% python3 -q
>>> import numpy as np
>>> np.set_printoptions(suppress=True, linewidth=140)
>>> tidy = lambda a: np.round(a, 3) + 0
>>> K = np.loadtxt("w.csv", delimiter=",")
>>> print(K)
[[0. 1. 0. 1. 1. 1. 0. 0. 2.]
 [0. 1. 0. 1. 1. 2. 1. 0. 2.]
 [0. 0. 1. 0. 1. 1. 1. 1. 1.]
 [0. 0. 0. 0. 1. 0. 0. 0. 0.]
 [0. 0. 0. 0. 0. 0. 2. 2. 2.]
 [0. 0. 0. 0. 0. 1. 2. 1. 0.]
 [0. 0. 0. 0. 0. 0. 1. 0. 1.]
 [0. 0. 0. 0. 0. 0. 0. 1. 1.]
 [0. 0. 0. 0. 0. 0. 0. 0. 1.]]
>>> # column 3 repeats column 1
>>> print(np.allclose(K[:-1].T @ np.linalg.lstsq(K[:-1].T, K[-1])[0], K[-1]))
True
>>> print(tidy(K @ np.linalg.pinv(K) @ K))
[[0. 1. 0. 1. 1. 1. 0. 0. 2.]
 [0. 1. 0. 1. 1. 2. 1. 0. 2.]
 [0. 0. 1. 0. 1. 1. 1. 1. 1.]
 [0. 0. 0. 0. 1. 0. 0. 0. 0.]
 [0. 0. 0. 0. 0. 0. 2. 2. 2.]
 [0. 0. 0. 0. 0. 1. 2. 1. 0.]
 [0. 0. 0. 0. 0. 0. 1. 0. 1.]
 [0. 0. 0. 0. 0. 0. 0. 1. 1.]
 [0. 0. 0. 0. 0. 0. 0. 0. 1.]]
>>> print(np.abs(np.diag(np.linalg.qr(K)[1])) > 1e-9)
[False  True  True False False  True  True  True  True]
>>> print(np.unique(K.round(6), axis=0).shape)
(9, 9)
>>> print(K[8] @ K[2])
1.0
>>> print(tidy(np.linalg.norm(K) ** 2 / np.linalg.norm(K, 2) ** 2))
1.532
>>> print(tidy(np.linalg.norm(K, axis=1)))
[2.828 3.464 2.449 1.    3.464 2.449 1.414 1.414 1.   ]
>>> print(tidy(np.linalg.norm(K, axis=0)))
[0.    1.414 1.    1.414 2.    2.646 3.317 2.646 4.   ]
>>> print(tidy(np.linalg.norm(K, "nuc")))
14.218
>>> print(tidy(np.linalg.norm(K[8] - K[2])))
2.236
>>> r = np.linalg.matrix_rank(K)
>>> print(r)
7
>>> null = np.linalg.svd(K)[2][r:].T
>>> print(tidy(K @ null))
[[0. 0.]
 [0. 0.]
 [0. 0.]
 [0. 0.]
 [0. 0.]
 [0. 0.]
 [0. 0.]
 [0. 0.]
 [0. 0.]]
>>> print(np.linalg.matrix_rank(K.T @ K), np.linalg.matrix_rank(K @ K.T))
7 7
>>> print(tidy(null @ null.T))
[[ 1.   0.   0.   0.   0.   0.   0.   0.   0. ]
 [ 0.   0.5  0.  -0.5  0.   0.   0.   0.   0. ]
 [ 0.   0.   0.   0.   0.   0.   0.   0.   0. ]
 [ 0.  -0.5  0.   0.5  0.   0.   0.   0.   0. ]
 [ 0.   0.   0.   0.   0.   0.   0.   0.   0. ]
 [ 0.   0.   0.   0.   0.   0.   0.   0.   0. ]
 [ 0.   0.   0.   0.   0.   0.   0.   0.   0. ]
 [ 0.   0.   0.   0.   0.   0.   0.   0.   0. ]
 [ 0.   0.   0.   0.   0.   0.   0.   0.   0. ]]
>>> print([int(np.linalg.matrix_rank(K[:i])) for i in range(1, len(K) + 1)])
[1, 2, 3, 4, 5, 6, 7, 7, 7]
>>> print(np.allclose(K @ null, 0))
True
>>> print([int(np.linalg.matrix_rank(np.delete(K, i, axis=0))) for i in range(9)])
[7, 7, 6, 6, 7, 7, 7, 7, 7]
>>> out = K / np.sqrt((K ** 2).mean(axis=1, keepdims=True))
>>> print(tidy(K - K.mean(axis=1, keepdims=True)))
[[-0.667  0.333 -0.667  0.333  0.333  0.333 -0.667 -0.667  1.333]
 [-0.889  0.111 -0.889  0.111  0.111  1.111  0.111 -0.889  1.111]
 [-0.667 -0.667  0.333 -0.667  0.333  0.333  0.333  0.333  0.333]
 [-0.111 -0.111 -0.111 -0.111  0.889 -0.111 -0.111 -0.111 -0.111]
 [-0.667 -0.667 -0.667 -0.667 -0.667 -0.667  1.333  1.333  1.333]
 [-0.444 -0.444 -0.444 -0.444 -0.444  0.556  1.556  0.556 -0.444]
 [-0.222 -0.222 -0.222 -0.222 -0.222 -0.222  0.778 -0.222  0.778]
 [-0.222 -0.222 -0.222 -0.222 -0.222 -0.222 -0.222  0.778  0.778]
 [-0.111 -0.111 -0.111 -0.111 -0.111 -0.111 -0.111 -0.111  0.889]]
>>> print(tidy(out[5]))
[0.    0.    0.    0.    0.    1.225 2.449 1.225 0.   ]
>>> print(tidy(np.linalg.norm(out, axis=1)))
[3. 3. 3. 3. 3. 3. 3. 3. 3.]
>>> print(np.prod(np.diag(K)), tidy(np.linalg.det(K)))
0.0 0.0
>>> print([int(np.linalg.matrix_rank(np.linalg.matrix_power(K, p))) for p in range(1, 10)])
[7, 6, 6, 6, 6, 6, 6, 6, 6]
>>> print(K @ K)
[[0. 1. 0. 1. 2. 3. 5. 3. 6.]
 [0. 1. 0. 1. 2. 4. 8. 4. 7.]
 [0. 0. 1. 0. 1. 2. 6. 5. 6.]
 [0. 0. 0. 0. 0. 0. 2. 2. 2.]
 [0. 0. 0. 0. 0. 0. 2. 2. 6.]
 [0. 0. 0. 0. 0. 1. 4. 2. 3.]
 [0. 0. 0. 0. 0. 0. 1. 0. 2.]
 [0. 0. 0. 0. 0. 0. 0. 1. 2.]
 [0. 0. 0. 0. 0. 0. 0. 0. 1.]]
>>> try:
...     np.linalg.inv(K)
... except np.linalg.LinAlgError as e:
...     print(e)
... 
Singular matrix
>>> print(np.linalg.matrix_rank(K - K[0, 0] * np.eye(9)))
7
